In [1]: import numpy as np

In [2]: np.set_printoptions(precision=2, suppress=True, linewidth=160)

In [3]: def tidy(a):
   ...:     return np.round(a, 2) + 0
   ...: 

In [4]: E = np.array([[-1, -4, -5], [4, 4, -1], [-1, 0, -3], [7, 4, -7]])

In [5]: q, vecs = np.linalg.qr(E[:, :2])[0], np.linalg.qr(E[:, 2:])[0]

In [6]: sig = np.linalg.svd(q.T @ vecs, compute_uv=False)

In [7]: tidy(sig)
Out[7]: array([0.85])

In [8]: tidy(np.linalg.norm(q @ q.T - vecs @ vecs.T, 2))
Out[8]: np.float64(1.0)

In [9]: hat = E @ np.linalg.solve(E.T @ E, E.T)

In [10]: tidy(hat)
Out[10]: 
array([[ 0.83, -0.33,  0.  ,  0.17],
       [-0.33,  0.33,  0.  ,  0.33],
       [ 0.  ,  0.  ,  1.  ,  0.  ],
       [ 0.17,  0.33,  0.  ,  0.83]])

In [11]: tidy((np.eye(4) - hat) @ E)
Out[11]: 
array([[0., 0., 0.],
       [0., 0., 0.],
       [0., 0., 0.],
       [0., 0., 0.]])

In [12]: np.allclose(hat @ hat, hat)
Out[12]: True

In [13]: tidy(hat @ E[:, 0])
Out[13]: array([-1.,  4., -1.,  7.])

In [14]: q, Rm = np.linalg.qr(E)

In [15]: np.trace(q @ q.T)
Out[15]: np.float64(3.0)

In [16]: tidy(abs(Rm[0, 0])), tidy(np.linalg.norm(E[:, 0]))
Out[16]: (np.float64(8.19), np.float64(8.19))

In [17]: tidy(q @ Rm)
Out[17]: 
array([[-1., -4., -5.],
       [ 4.,  4., -1.],
       [-1.,  0., -3.],
       [ 7.,  4., -7.]])

In [18]: tidy(q.T @ q)
Out[18]: 
array([[1., 0., 0.],
       [0., 1., 0.],
       [0., 0., 1.]])

In [19]: np.allclose(Rm.T @ Rm, E.T @ E)
Out[19]: True

In [20]: other = np.array([[0, 0, 1, 1, 0],
    ...:     [0, 1, 2, 2, 0],
    ...:     [2, 1, 2, 0, 0],
    ...:     [1, 2, 1, 2, 1],
    ...:     [1, 1, 2, 0, 0]])

In [21]: data = np.triu(other)

In [22]: data
Out[22]: 
array([[0, 0, 1, 1, 0],
       [0, 1, 2, 2, 0],
       [0, 0, 2, 0, 0],
       [0, 0, 0, 2, 1],
       [0, 0, 0, 0, 0]])

In [23]: tidy(np.linalg.det(2 * data)), tidy(np.linalg.det(data))
Out[23]: (np.float64(0.0), np.float64(0.0))

In [24]: np.einsum("ii->", data)
Out[24]: np.int64(5)

In [25]: np.kron(np.eye(2, dtype=int), data)
Out[25]: 
array([[0, 0, 1, 1, 0, 0, 0, 0, 0, 0],
       [0, 1, 2, 2, 0, 0, 0, 0, 0, 0],
       [0, 0, 2, 0, 0, 0, 0, 0, 0, 0],
       [0, 0, 0, 2, 1, 0, 0, 0, 0, 0],
       [0, 0, 0, 0, 0, 0, 0, 0, 0, 0],
       [0, 0, 0, 0, 0, 0, 0, 1, 1, 0],
       [0, 0, 0, 0, 0, 0, 1, 2, 2, 0],
       [0, 0, 0, 0, 0, 0, 0, 2, 0, 0],
       [0, 0, 0, 0, 0, 0, 0, 0, 2, 1],
       [0, 0, 0, 0, 0, 0, 0, 0, 0, 0]])

In [26]: tidy(np.linalg.eigvals(data))
Out[26]: array([0., 1., 2., 2., 0.])

In [27]: [int(np.linalg.matrix_rank(np.linalg.matrix_power(data, p))) for p in range(1, 6)]
Out[27]: [4, 3, 3, 3, 3]

In [28]: np.linalg.matrix_rank(data - data[0, 0] * np.eye(5))
Out[28]: np.int64(4)

In [29]: data @ data
Out[29]: 
array([[0, 0, 2, 2, 1],
       [0, 1, 6, 6, 2],
       [0, 0, 4, 0, 0],
       [0, 0, 0, 4, 2],
       [0, 0, 0, 0, 0]])

In [30]: tidy(np.sort(np.linalg.eigvals(data)))
Out[30]: array([0., 0., 1., 2., 2.])

In [31]: cov = data.T @ data

In [32]: tidy(np.linalg.svd(data, compute_uv=False) ** 2)
Out[32]: array([14.73,  4.54,  0.64,  0.09,  0.  ])

In [33]: np.allclose(cov, cov.T)
Out[33]: True

In [34]: np.diag(cov)
Out[34]: array([0, 1, 9, 9, 1])

In [35]: np.trace(cov), (data ** 2).sum()
Out[35]: (np.int64(20), np.int64(20))

In [36]: cov
Out[36]: 
array([[0, 0, 0, 0, 0],
       [0, 1, 2, 2, 0],
       [0, 2, 9, 5, 0],
       [0, 2, 5, 9, 2],
       [0, 0, 0, 2, 1]])

In [37]: tidy(np.linalg.eigvalsh(cov)[::-1])
Out[37]: array([14.73,  4.54,  0.64,  0.09,  0.  ])

In [38]: (data @ data.T).shape
Out[38]: (5, 5)

In [39]: U, sig, Vh = np.linalg.svd(data)

In [40]: np.argmax(sig[:-1] / (sig[1:] + 1e-6)) + 1
Out[40]: np.int64(4)

In [41]: other = U[:, :4] @ np.diag(sig[:4]) @ Vh[:4]

In [42]: tidy(np.linalg.norm(data - other) / np.linalg.norm(data))
Out[42]: np.float64(0.0)

In [43]: np.linalg.matrix_rank(other)
Out[43]: np.int64(4)

In [44]: other = np.array([[-3, -5, -9, -3], [5, -1, 4, 5], [6, -3, 2, -8], [6, 1, -6, -8]])

In [45]: feats = other + other.T

In [46]: feats
Out[46]: 
array([[ -6,   0,  -3,   3],
       [  0,  -2,   1,   6],
       [ -3,   1,   4, -14],
       [  3,   6, -14, -16]])

In [47]: tidy(np.abs(np.linalg.eigvals(feats)).max())
Out[47]: np.float64(24.78)

In [48]: np.linalg.determinant(feats)
---------------------------------------------------------------------------
AttributeError                            Traceback (most recent call last)
Cell In[48], line 1
----> 1 np.linalg.determinant(feats)

AttributeError: module 'numpy.linalg' has no attribute 'determinant'

In [49]: np.linalg.matrix_power(feats, 2)
Out[49]: 
array([[  54,   15,  -36,  -24],
       [  15,   41,  -82, -122],
       [ -36,  -82,  222,  165],
       [ -24, -122,  165,  497]])

In [50]: tidy(np.linalg.det(feats))
Out[50]: np.float64(-1623.0)

In [51]: ev, vecs = np.linalg.eigh(feats)

In [52]: tidy(np.linalg.svd(feats, compute_uv=False))
Out[52]: array([24.78, 12.37,  6.8 ,  0.78])

In [53]: np.abs(vecs[:, -1]).round(6).argmax()
Out[53]: np.int64(2)

In [54]: (ev > 1e-8).sum(), (ev < -1e-8).sum()
Out[54]: (np.int64(1), np.int64(3))

In [55]: tidy(ev.sum()), np.trace(feats)
Out[55]: (np.float64(-20.0), np.int64(-20))

In [56]: tidy(vecs.T @ vecs)
Out[56]: 
array([[1., 0., 0., 0.],
       [0., 1., 0., 0.],
       [0., 0., 1., 0.],
       [0., 0., 0., 1.]])

In [57]: np.unique(ev.round(6) + 0, return_counts=True)[1]
Out[57]: array([1, 1, 1, 1])

In [58]: tidy(np.linalg.eigvalsh(feats @ feats))
Out[58]: array([  0.61,  46.3 , 152.91, 614.19])

In [59]: other = np.array([[0, 2, 3, 2], [3, -3, 0, 0], [-1, -2, -3, -2], [1, 3, -1, -3]])

In [60]: cent = np.array([[4]])

In [61]: X = np.block([[other, np.zeros((4, 1))], [np.zeros((1, 4)), cent]])

In [62]: X
Out[62]: 
array([[ 0.,  2.,  3.,  2.,  0.],
       [ 3., -3.,  0.,  0.,  0.],
       [-1., -2., -3., -2.,  0.],
       [ 1.,  3., -1., -3.,  0.],
       [ 0.,  0.,  0.,  0.,  4.]])

In [63]: hat = np.triu(np.array([[-1, 1, -3, -2, -1],
    ...:     [0, 2, 0, -3, 0],
    ...:     [-3, 0, 3, -2, -1],
    ...:     [-1, -3, -3, 1, -2],
    ...:     [-1, 2, -2, -3, 1]]), 1) + np.eye(5)

In [64]: other = hat @ X @ np.linalg.inv(hat)

In [65]: np.trace(other), np.trace(X)
Out[65]: (np.float64(-5.0), np.float64(-5.0))

In [66]: hat @ X - X @ hat
Out[66]: 
array([[  4.,  -3.,  11.,  24.,   3.],
       [ -3., -12.,  12.,   6.,   3.],
       [ -2.,  -5.,  -1.,  -8., -12.],
       [  0.,  -1.,   3.,   9., -14.],
       [  0.,   0.,   0.,   0.,   0.]])

In [67]: tidy(np.linalg.det(other))
Out[67]: np.float64(84.0)

In [68]: other
Out[68]: 
array([[  4.,  -5.,  26.,  59., 144.],
       [  0., -12.,   3., -21., -39.],
       [ -3.,  -5., -10., -37., -91.],
       [  1.,   2.,   2.,   9.,  13.],
       [  0.,   0.,   0.,   0.,   4.]])

In [69]: other = X / np.sqrt((X ** 2).mean(axis=1, keepdims=True))

In [70]: np.linalg.matrix_rank(X - X.mean(axis=1, keepdims=True))
Out[70]: np.int64(4)

In [71]: other = np.linalg.invert(X)
---------------------------------------------------------------------------
AttributeError                            Traceback (most recent call last)
Cell In[71], line 1
----> 1 other = np.linalg.invert(X)

AttributeError: module 'numpy.linalg' has no attribute 'invert'

In [72]: other = np.linalg.inv(X)

In [73]: (np.abs(other) > 1e-9).astype(int)
Out[73]: 
array([[1, 0, 1, 0, 0],
       [1, 1, 1, 0, 0],
       [1, 1, 1, 1, 0],
       [1, 1, 1, 1, 0],
       [0, 0, 0, 0, 1]])

In [74]: tidy(np.linalg.slogdet(X)[0])
Out[74]: np.float64(1.0)

In [75]: tidy(np.linalg.det(X) * other)
Out[75]: 
array([[ -84.,    0.,  -84.,    0.,    0.],
       [ -84.,  -28.,  -84.,    0.,    0.],
       [ 204.,   48.,  168.,   24.,    0.],
       [-180.,  -44., -168.,  -36.,    0.],
       [   0.,    0.,    0.,    0.,   21.]])

In [76]: np.allclose(other, X.T)
Out[76]: False

In [77]: tidy(X @ other)
Out[77]: 
array([[1., 0., 0., 0., 0.],
       [0., 1., 0., 0., 0.],
       [0., 0., 1., 0., 0.],
       [0., 0., 0., 1., 0.],
       [0., 0., 0., 0., 1.]])

In [78]: J = np.load("m.npy")

In [79]: J
Out[79]: 
array([[2, 3, 3, 1, 1],
       [0, 3, 3, 3, 3],
       [0, 0, 0, 3, 3],
       [0, 0, 0, 1, 2],
       [0, 0, 0, 0, 0]])

In [80]: other = np.array([[3, 3, 3], [2, 0, 0], [0, 3, 0], [3, 1, 3], [3, 1, 0]])

In [81]: np.einsum("ij,ij->i", J, J)
Out[81]: array([24, 36, 18,  5,  0])

In [82]: J @ other
Out[82]: 
array([[18, 17,  9],
       [24, 15,  9],
       [18,  6,  9],
       [ 9,  3,  3],
       [ 0,  0,  0]])

In [83]: np.einsum("ik,kj->ij", J, other)
Out[83]: 
array([[18, 17,  9],
       [24, 15,  9],
       [18,  6,  9],
       [ 9,  3,  3],
       [ 0,  0,  0]])

In [84]: np.vstack([J, other.T]).shape
Out[84]: (8, 5)

In [85]: other.T @ J.T
Out[85]: 
array([[18, 24, 18,  9,  0],
       [17, 15,  6,  3,  0],
       [ 9,  9,  9,  3,  0]])

In [86]: np.linalg.matrix_rank(np.vstack([J, other.T]))
Out[86]: np.int64(5)

In [87]: W = np.array([[-1, -5, -2, 3, -5, -1],
    ...:     [-1, -1, -2, 3, -2, 4],
    ...:     [-3, -3, 4, -1, -5, -4],
    ...:     [1, 4, 4, -2, -2, -2],
    ...:     [2, -2, 2, 1, -4, -4]])

In [88]: b = np.array([1, 1, -1, -4, 4, -4])

In [89]: hid = np.maximum(J @ W + b, 0)

In [90]: (hid > 0).mean(axis=0)
Out[90]: array([0.6, 0.6, 0.8, 0.2, 0.2, 0. ])

In [91]: cent = np.array([[2, 0, 1], [2, 2, 2], [2, 0, 0], [2, 2, 0], [0, 0, 0], [0, 2, 1]])

In [92]: (hid @ cent).round(6).argmax(axis=1)
Out[92]: array([0, 0, 0, 0, 0])

In [93]: hid @ cent
Out[93]: 
array([[28, 14,  0],
       [46,  0,  0],
       [68, 14, 24],
       [28,  2,  8],
       [ 4,  2,  3]])

In [94]: U, sig, Vh = np.linalg.svd(J)

In [95]: vecs = Vh[:(sig > 1e-8).sum()]

In [96]: rng = np.random.default_rng(57777)

In [97]: vec = J[1] + 4 * J[2] + rng.integers(2) * np.eye(5)[1]

In [98]: vec
Out[98]: array([ 0.,  3.,  3., 15., 15.])

In [99]: np.allclose(vecs.T @ vecs @ vec, vec)
Out[99]: True

In [100]: np.linalg.matrix_rank(np.vstack([J, vec]))
Out[100]: np.int64(4)

In [101]: tidy(vecs.T @ vecs)
Out[101]: 
array([[1. , 0. , 0. , 0. , 0. ],
       [0. , 0.5, 0.5, 0. , 0. ],
       [0. , 0.5, 0.5, 0. , 0. ],
       [0. , 0. , 0. , 1. , 0. ],
       [0. , 0. , 0. , 0. , 1. ]])

In [102]: tidy(np.linalg.norm(vec - vecs.T @ vecs @ vec))
Out[102]: np.float64(0.0)

In [103]: np.argsort(-np.linalg.norm(J, axis=0).round(6), kind="stable")[:3]
Out[103]: array([4, 3, 1])

In [104]: [round(float(x), 2) for x in np.linalg.svd(J, compute_uv=False)[:3]]
Out[104]: [8.03, 4.07, 1.24]
